In [1]: import numpy as np

In [2]: import numpy.linalg as la

In [3]: np.set_printoptions(precision=2, suppress=True, linewidth=120)

In [4]: mat = np.array([[1.0, -2.47, 0.07],
   ...:     [-0.32, -3.38, 0.08],
   ...:     [-0.02, -1.24, 0.02],
   ...:     [-0.59, 2.34, 0.02],
   ...:     [-0.61, -0.09, -0.28],
   ...:     [0.6, 4.07, 0.0],
   ...:     [0.23, -2.9, -0.03],
   ...:     [-0.58, 1.83, 0.12],
   ...:     [-0.25, 1.34, -0.04],
   ...:     [-0.67, 4.95, 0.03],
   ...:     [-0.12, -1.41, 0.01],
   ...:     [-0.74, -3.83, -0.03],
   ...:     [0.5, 3.12, 0.04],
   ...:     [-0.46, -5.34, -0.11],
   ...:     [0.6, 4.92, -0.11],
   ...:     [0.31, -2.44, 0.16],
   ...:     [0.92, 1.98, -0.03],
   ...:     [0.73, -0.8, -0.08],
   ...:     [0.45, 3.34, -0.1],
   ...:     [0.1, 0.19, -0.09],
   ...:     [0.15, 0.25, 0.17]])

In [5]: Ac = mat - mat.mean(axis=0)

In [6]: V = la.svd(Ac)[2][:1]

In [7]: other = Ac - Ac @ V.T @ V

In [8]: print(np.cov(Ac @ V.T, rowvar=False))
8.966649905222116

In [9]: print(la.norm(other, axis=1).round(6).argmax())
0

In [10]: other = mat / la.norm(mat, axis=1, keepdims=True)

In [11]: cov = other @ other.T

In [12]: print(la.norm(other, axis=1))
[1. 1. 1. 1. 1. 1. 1. 1. 1. 1. 1. 1. 1. 1. 1. 1. 1. 1. 1. 1. 1.]

In [13]: feats = np.loadtxt("test17.csv", delimiter=",")

In [14]: print(feats)
[[ 2.78  5.32 -8.  ]
 [-7.66 -2.95  5.72]
 [ 7.18  6.74 -1.77]
 [ 8.59 -3.95 -3.25]
 [-9.82  1.66  0.88]
 [ 2.19 -1.35  9.66]
 [ 7.19 -4.82 -5.01]
 [ 0.07  4.82  8.76]
 [-6.42 -2.35  7.3 ]
 [ 9.03  1.72  3.94]
 [ 9.75 -1.8   1.3 ]
 [-3.2  -4.61 -8.28]
 [ 1.52  4.2   8.95]
 [-6.57  1.97  7.28]
 [ 3.01  1.39 -9.43]
 [-2.05  8.34 -5.13]
 [ 0.81 -7.74 -6.28]
 [-2.36 -6.52  7.2 ]]

In [15]: x = np.array([0, 0, 0])

In [16]: print(np.sign((mat @ x).round(6)))
[0. 0. 0. 0. 0. 0. 0. 0. 0. 0. 0. 0. 0. 0. 0. 0. 0. 0. 0. 0. 0.]

In [17]: print(mat @ (2 * x))
[0. 0. 0. 0. 0. 0. 0. 0. 0. 0. 0. 0. 0. 0. 0. 0. 0. 0. 0. 0. 0.]

In [18]: print(mat @ np.eye(3)[0])
[ 1.   -0.32 -0.02 -0.59 -0.61  0.6   0.23 -0.58 -0.25 -0.67 -0.12 -0.74  0.5  -0.46  0.6   0.31  0.92  0.73  0.45
  0.1   0.15]

In [19]: print((mat @ x).argmax())
0

In [20]: print(mat @ x)
[0. 0. 0. 0. 0. 0. 0. 0. 0. 0. 0. 0. 0. 0. 0. 0. 0. 0. 0. 0. 0.]

In [21]: print(la.norm(mat @ x) <= la.norm(mat, 2) * la.norm(x) + 1e-9)
True
